$ python -q
>>> import numpy as np
>>> np.set_printoptions(suppress=True, linewidth=200)
>>> X = np.array([[1.5, -1.0, -0.4, -0.6],
...     [-0.2, 0.5, 1.2, -2.3],
...     [-0.2, 1.2, 0.4, 0.1],
...     [-0.1, -1.7, -0.5, -0.9],
...     [0.0, 0.9, -1.4, -0.1]])
>>> X[:, 3] *= 10
>>> X
array([[  1.5,  -1. ,  -0.4,  -6. ],
       [ -0.2,   0.5,   1.2, -23. ],
       [ -0.2,   1.2,   0.4,   1. ],
       [ -0.1,  -1.7,  -0.5,  -9. ],
       [  0. ,   0.9,  -1.4,  -1. ]])
>>> W = np.array([[4, -5, 2, 3, 4],
...     [2, 3, 4, 1, 3],
...     [5, -5, 2, 2, 0],
...     [-1, 4, 1, 2, 3]])
>>> c = np.array([2, -1, -2, 1, 1])
>>> act = np.maximum(X @ W + c, 0)
>>> (act > 0).astype(int)
array([[1, 0, 0, 0, 0],
       [1, 0, 0, 0, 0],
       [1, 1, 1, 1, 1],
       [1, 0, 0, 0, 0],
       [0, 1, 0, 0, 1]])
>>> act.round(2)
array([[10. ,  0. ,  0. ,  0. ,  0. ],
       [31.2,  0. ,  0. ,  0. ,  0. ],
       [ 4.6,  5.6,  4.2,  4.4,  6.8],
       [ 4.7,  0. ,  0. ,  0. ,  0. ],
       [ 0. ,  4.7,  0. ,  0. ,  0.7]])
>>> (act > 0).mean(axis=0)
array([0.8, 0.4, 0.2, 0.2, 0.4])
>>> basis = np.array([[-3, -1, -2], [-4, 5, 3], [4, -3, 1], [1, -3, -4], [-5, -5, -5]])
>>> W @ basis
array([[ -1, -64, -53],
       [-16, -17, -10],
       [ 15, -42, -31],
       [-22,  -3,  -8]])
>>> np.round(act @ basis, 2)
array([[-30. , -10. , -20. ],
       [-93.6, -31.2, -62.4],
       [-49. , -36.4, -39.8],
       [-14.1,  -4.7,  -9.4],
       [-22.3,  20. ,  10.6]])
